% ipython --no-banner

In [1]: import numpy as np

In [2]: np.set_printoptions(suppress=True, linewidth=100)

In [3]: mat = np.loadtxt("sample10.csv", delimiter=",")

In [4]: mat
Out[4]: 
array([[ -1.863,  -0.61 ,   6.136],
       [  3.375,   2.134,   0.776],
       [ -9.497,  -2.956,  14.466],
       [  5.358,  -1.904,   0.086],
       [ -0.799,  -0.91 ,  -0.945],
       [ -0.625,   0.194,   0.333],
       [ -1.183,  -3.377,   2.432],
       [ -6.377,  -4.213,   1.847],
       [ -0.193,   1.032,  -5.063],
       [ -4.963, -11.745,  -2.402],
       [ -5.582,  -5.745,   0.084],
       [ -2.465,   7.904,  10.971],
       [  3.285,   0.151,   6.406],
       [ -1.245,   6.62 ,  -0.041],
       [  7.039,  -2.609, -13.4  ],
       [  7.497,   2.497,  -4.509]])

In [5]: lab = mat[:, 0] > np.median(mat[:, 0])

In [6]: r0 = mat[lab].mean(axis=0) - mat[~lab].mean(axis=0)

In [7]: r0.round(3)
Out[7]: array([ 7.264,  1.838, -6.226])

In [8]: lab.astype(int)
Out[8]: array([0, 1, 0, 1, 1, 1, 0, 0, 1, 0, 0, 0, 1, 0, 1, 1])

In [9]: ((mat - mat.mean(axis=0)) @ r0 > 0).astype(int)
Out[9]: array([0, 1, 0, 1, 1, 1, 0, 0, 1, 0, 0, 0, 0, 1, 1, 1])

In [10]: other = np.c_[mat[:, :2] @ np.array([[-3, 2], [1, 2]]), np.array([1, 1, 0, 0, 0, 3, 1, 3, 2, 1, 0, 3, 0, 3, 3, 2])]

In [11]: other.round(3)
Out[11]: 
array([[  4.979,  -4.946,   1.   ],
       [ -7.991,  11.018,   1.   ],
       [ 25.535, -24.906,   0.   ],
       [-17.978,   6.908,   0.   ],
       [  1.487,  -3.418,   0.   ],
       [  2.069,  -0.862,   3.   ],
       [  0.172,  -9.12 ,   1.   ],
       [ 14.918, -21.18 ,   3.   ],
       [  1.611,   1.678,   2.   ],
       [  3.144, -33.416,   1.   ],
       [ 11.001, -22.654,   0.   ],
       [ 15.299,  10.878,   3.   ],
       [ -9.704,   6.872,   0.   ],
       [ 10.355,  10.75 ,   3.   ],
       [-23.726,   8.86 ,   3.   ],
       [-19.994,  19.988,   2.   ]])

In [12]: np.round(np.linalg.lstsq(mat, other[:, 0])[0], 3) + 0
Out[12]: array([-3.,  1.,  0.])

In [13]: np.round(np.linalg.norm(other - mat @ np.linalg.lstsq(mat, other)[0], axis=0), 3) + 0
Out[13]: array([0.   , 0.   , 7.366])

In [14]: vec = np.array([1, 0, -2])

In [15]: target = other @ vec

In [16]: np.round(np.linalg.pinv(other) @ other, 3) + 0
Out[16]: 
array([[1., 0., 0.],
       [0., 1., 0.],
       [0., 0., 1.]])

In [17]: rng = np.random.default_rng(332335)

In [18]: target = target + 0.02 * rng.normal(size=16)

In [19]: target.round(3)
Out[19]: 
array([  2.973, -10.019,  25.541, -17.98 ,   1.493,  -3.918,  -1.81 ,   8.892,  -2.384,   1.157,
        11.014,   9.289,  -9.734,   4.321, -29.743, -23.981])

In [20]: beta, *_ = np.linalg.lstsq(other, target)

In [21]: [round(float(np.linalg.norm(np.linalg.solve(other.T @ other + lam * np.eye(3), other.T @ target))), 2) for lam in (0, 1, 10, 100)]
Out[21]: [2.24, 2.21, 1.96, 1.16]

In [22]: np.round(other.T @ (target - other @ beta), 3) + 0
Out[22]: array([0., 0., 0.])

In [23]: Ac = mat - mat.mean(axis=0)

In [24]: vecs = np.linalg.svd(Ac)[2][:2]

In [25]: other = Ac - Ac @ vecs.T @ vecs

In [26]: np.linalg.norm(other, axis=1).round(6).argmax()
Out[26]: np.int64(13)

In [27]: np.round(np.diag(vecs.T @ vecs), 3)
Out[27]: array([0.484, 0.721, 0.795])

In [28]: E = np.loadtxt("mat.csv", delimiter=",")

In [29]: E
Out[29]: 
array([[ -8.043,  -4.517,  -1.34 ],
       [ -7.74 ,  -3.09 ,   2.327],
       [ -7.845,  -2.375,   0.095],
       [ -9.027,  -3.885,   1.888],
       [  9.195,  -7.788,   1.904],
       [ 10.374,  -9.021,   0.25 ],
       [  9.348, -10.25 ,   3.118],
       [ -6.964,  -1.704,   0.592],
       [ -6.817,  -2.157,   1.786],
       [ -7.304,  -3.05 ,  -0.046],
       [ -7.401,  -1.109,   0.056],
       [  9.538,  -7.72 ,   2.042],
       [  7.896,  -8.223,  -1.473],
       [  8.723,  -9.87 ,   2.529],
       [  9.459, -10.458,   0.676],
       [  8.935, -10.229,  -0.811],
       [ -7.13 ,  -1.192,   1.326],
       [ -7.378,  -2.625,   0.937]])

In [30]: Ac = (E - E.mean(axis=0)) / E.std(axis=0)

In [31]: np.argwhere(np.abs(Ac) > 2)
Out[31]: array([], shape=(0, 2), dtype=int64)

In [32]: np.round(Ac.std(axis=0), 3)
Out[32]: array([1., 1., 1.])

In [33]: beta = np.linalg.lstsq(np.delete(Ac, 2, axis=1), Ac[:, 2])[0]

In [34]: np.abs(beta).argmax()
Out[34]: np.int64(0)

In [35]: np.round(1 - np.var(Ac[:, 2] - np.delete(Ac, 2, axis=1) @ beta), 3)
Out[35]: np.float64(0.02)

In [36]: Ac = E - E.mean(axis=0)

In [37]: Uu, sig, Vt = np.linalg.svd(Ac, full_matrices=False)

In [38]: np.round(np.abs(Vt[-1]), 3)
Out[38]: array([0.362, 0.901, 0.238])

In [39]: np.linalg.matrix_rank(Ac)
Out[39]: np.int64(3)

In [40]: np.round(Vt[0] * np.sign(Vt[0, np.abs(Vt[0]).argmax()]), 3)
Out[40]: array([ 0.929, -0.369,  0.016])

In [41]: d = np.linalg.norm(E[:, None] - E[None], axis=-1)

In [42]: np.unravel_index(d.round(6).argmax(), d.shape)
Out[42]: (np.int64(3), np.int64(5))

In [43]: d[13].round(6).argsort(kind="stable")[:4]
Out[43]: array([13,  6, 14,  4])

In [44]: d.shape
Out[44]: (18, 18)

In [45]: np.flatnonzero(d[13] < d.mean() / 2)
Out[45]: array([ 4,  5,  6, 11, 12, 13, 14, 15])

In [46]: np.linalg.matrix_rank(d ** 2)
Out[46]: np.int64(5)

In [47]: K = np.load("layer19.npy")

In [48]: K
Out[48]: 
array([[8, 9, 0, 0],
       [8, 9, 0, 0],
       [0, 0, 8, 9],
       [0, 0, 8, 9]])

In [49]: np.linalg.lstsq(K[:-1].T, K[-1])[2]
Out[49]: np.int32(2)

In [50]: np.round(K @ np.linalg.pinv(K) @ K, 3)
Out[50]: 
array([[8., 9., 0., 0.],
       [8., 9., 0., 0.],
       [0., 0., 8., 9.],
       [0., 0., 8., 9.]])

In [51]: round(np.trace(np.linalg.pinv(K) @ K), 3)
Out[51]: np.float64(2.0)

In [52]: round(float(np.linalg.det(K)), 3)
Out[52]: 0.0

In [53]: (K != 0).astype(int)
Out[53]: 
array([[1, 1, 0, 0],
       [1, 1, 0, 0],
       [0, 0, 1, 1],
       [0, 0, 1, 1]])

In [54]: np.flatnonzero(np.linalg.matrix_power((K != 0) + (K.T != 0) + np.eye(4), 4)[3])
Out[54]: array([2, 3])

In [55]: np.round(np.sort(np.linalg.eigvals(K).real), 3)
Out[55]: array([ 0.,  0., 17., 17.])

In [56]: (K - K.T) / 2
Out[56]: 
array([[ 0. ,  0.5,  0. ,  0. ],
       [-0.5,  0. ,  0. ,  0. ],
       [ 0. ,  0. ,  0. ,  0.5],
       [ 0. ,  0. , -0.5,  0. ]])

In [57]: K @ K
Out[57]: 
array([[136, 153,   0,   0],
       [136, 153,   0,   0],
       [  0,   0, 136, 153],
       [  0,   0, 136, 153]])

In [58]: np.trace(K)
Out[58]: np.int64(34)

In [59]: np.allclose(K, K.T)
Out[59]: False

In [60]: np.allclose(K @ K.T, K.T @ K)
Out[60]: False

In [61]: np.linalg.matrix_power(K, 2)
Out[61]: 
array([[136, 153,   0,   0],
       [136, 153,   0,   0],
       [  0,   0, 136, 153],
       [  0,   0, 136, 153]])

In [62]: (K + K.T) / 2
Out[62]: 
array([[8. , 8.5, 0. , 0. ],
       [8.5, 9. , 0. , 0. ],
       [0. , 0. , 8. , 8.5],
       [0. , 0. , 8.5, 9. ]])

In [63]: X = rng.normal(size=(23, 3)) + 20 * np.array([3, -1, 3])

In [64]: X.round(3)
Out[64]: 
array([[ 59.4  , -20.795,  61.282],
       [ 60.886, -20.096,  61.342],
       [ 59.599, -20.209,  61.056],
       [ 58.555, -21.149,  61.373],
       [ 60.976, -20.404,  60.358],
       [ 59.325, -20.827,  60.124],
       [ 58.463, -18.848,  60.03 ],
       [ 59.418, -19.926,  60.083],
       [ 59.497, -18.759,  59.773],
       [ 59.74 , -20.616,  59.289],
       [ 59.919, -19.128,  59.756],
       [ 59.268, -19.094,  58.057],
       [ 60.694, -21.34 ,  61.375],
       [ 60.938, -20.471,  60.636],
       [ 58.79 , -20.615,  59.853],
       [ 60.96 , -20.143,  60.037],
       [ 59.709, -20.01 ,  59.929],
       [ 58.74 , -20.191,  61.704],
       [ 59.896, -19.749,  59.759],
       [ 60.407, -21.771,  59.324],
       [ 60.362, -19.386,  59.997],
       [ 58.727, -19.772,  58.634],
       [ 61.594, -20.346,  59.277]])

In [65]: P = X @ np.linalg.solve(X.T @ X, X.T)

In [66]: np.round(P @ X[:, 2], 3)
Out[66]: 
array([61.282, 61.342, 61.056, 61.373, 60.358, 60.124, 60.03 , 60.083, 59.773, 59.289, 59.756,
       58.057, 61.375, 60.636, 59.853, 60.037, 59.929, 61.704, 59.759, 59.324, 59.997, 58.634,
       59.277])

In [67]: np.round(np.linalg.eigvalsh(P), 3) + 0
Out[67]: array([0., 0., 0., 0., 0., 0., 0., 0., 0., 0., 0., 0., 0., 0., 0., 0., 0., 0., 0., 0., 1., 1., 1.])

In [68]: round(np.trace(P), 3)
Out[68]: np.float64(3.0)

In [69]: G = np.cov(X, rowvar=False)

In [70]: G.round(3)
Out[70]: 
array([[ 0.796, -0.148,  0.02 ],
       [-0.148,  0.605, -0.263],
       [ 0.02 , -0.263,  0.851]])

In [71]: G.shape
Out[71]: (3, 3)

In [72]: np.argsort(-X.std(axis=0).round(6), kind="stable")
Out[72]: array([2, 0, 1])

In [73]: round(float(np.corrcoef(X[:, 1], X[:, 0])[0, 1]), 3)
Out[73]: -0.213

In [74]: np.round(X.std(axis=0), 3)
Out[74]: array([0.873, 0.761, 0.902])

In [75]: d = np.linalg.norm(X[:, None] - X[None], axis=-1)

In [76]: (d + 1e9 * np.eye(23)).round(6).argmin(axis=1)
Out[76]: array([ 2, 13,  0,  0, 13, 14,  8, 16, 10, 16,  8, 21, 13,  4,  5,  4,  7,  0, 16,  9, 10, 11, 15])

In [77]: d.shape
Out[77]: (23, 23)

In [78]: d[4].round(6).argsort(kind="stable")[:4]
Out[78]: array([ 4, 13, 15,  1])

In [79]: np.flatnonzero(d[4] < d.mean() / 2)
Out[79]: array([ 4, 13, 15])

In [80]: d[:5, :5].round(3)
Out[80]: 
array([[0.   , 1.643, 0.659, 0.921, 1.868],
       [1.643, 0.   , 1.323, 2.558, 1.036],
       [0.659, 1.323, 0.   , 1.44 , 1.556],
       [0.921, 2.558, 1.44 , 0.   , 2.729],
       [1.868, 1.036, 1.556, 2.729, 0.   ]])

In [81]: Ac = X - X.mean(axis=0)

In [82]: Uu, sig, Vt = np.linalg.svd(Ac, full_matrices=False)

In [83]: (np.sign(Uu[:, 0]) == np.sign(Uu[0, 0])).astype(int)
Out[83]: array([1, 1, 1, 1, 1, 1, 0, 0, 0, 0, 0, 0, 1, 1, 0, 1, 0, 1, 0, 1, 0, 0, 1])

In [84]: arr = np.load("a.npy")

In [85]: arr
Out[85]: 
array([[3., 5.],
       [5., 2.]])

In [86]: vec = np.array([-3, -2])

In [87]: target = arr @ vec

In [88]: target
Out[88]: array([-19., -19.])

In [89]: np.round(np.linalg.solve(arr, arr[:, 0]), 3) + 0
Out[89]: array([1., 0.])

In [90]: np.round(np.linalg.solve(arr, 3 * target), 3)
Out[90]: array([-9., -6.])

In [91]: np.round(np.linalg.solve(arr, target), 3)
Out[91]: array([-3., -2.])

In [92]: feats = np.load("w.npy")

In [93]: feats.round(3)
Out[93]: 
array([[ 0.772,  0.357, -0.147,  0.165],
       [ 0.357,  0.441,  0.205, -0.278],
       [-0.147,  0.205,  0.298, -0.381],
       [ 0.165, -0.278, -0.381,  0.49 ]])

In [94]: Uu, sig, Vt = np.linalg.svd(feats)

In [95]: sig.round(3) + 0
Out[95]: array([1., 1., 0., 0.])

In [96]: np.argmax(sig[:-1] / (sig[1:] + 1e-6)) + 1
Out[96]: np.int64(2)

In [97]: other = Uu[:, :2] @ np.diag(sig[:2]) @ Vt[:2]

In [98]: np.linalg.matrix_rank(feats, rtol=0.05)
Out[98]: np.int64(2)

In [99]: np.round(np.linalg.norm(feats - other, 2), 3), round(sig[2], 3)
Out[99]: (np.float64(0.0), np.float64(0.0))

In [100]: np.linalg.matrix_rank(other)
Out[100]: np.int64(2)

In [101]: round(float(np.linalg.det(2 * feats)), 3), np.round(np.linalg.det(feats), 3)
Out[101]: (-0.0, np.float64(-0.0))

In [102]: round(float(np.linalg.det(feats[::-1])), 3)
Out[102]: -0.0

In [103]: data = np.load("m.npy")

In [104]: data
Out[104]: 
array([[ -3,  -3,  -3,  -3],
       [ -3,  -6,  -6,  -6],
       [ -3,  -6,  -9,  -9],
       [ -3,  -6,  -9, -12]])

In [105]: np.kron(np.eye(2, dtype=int), data)
Out[105]: 
array([[ -3,  -3,  -3,  -3,   0,   0,   0,   0],
       [ -3,  -6,  -6,  -6,   0,   0,   0,   0],
       [ -3,  -6,  -9,  -9,   0,   0,   0,   0],
       [ -3,  -6,  -9, -12,   0,   0,   0,   0],
       [  0,   0,   0,   0,  -3,  -3,  -3,  -3],
       [  0,   0,   0,   0,  -3,  -6,  -6,  -6],
       [  0,   0,   0,   0,  -3,  -6,  -9,  -9],
       [  0,   0,   0,   0,  -3,  -6,  -9, -12]])

In [106]: np.round(np.linalg.det(2 * data), 3), round(float(np.linalg.det(data)), 3)
Out[106]: (np.float64(1296.0), 81.0)

In [107]: round(float(np.linalg.eigvals(data).sum().real), 3)
Out[107]: -30.0

In [108]: np.einsum("ii->", data)
Out[108]: np.int64(-30)

In [109]: np.round(np.poly(data), 3)
Out[109]: array([  1.,  30., 135., 189.,  81.])

In [110]: np.einsum("ij,ji->", data, data)
Out[110]: np.int64(630)
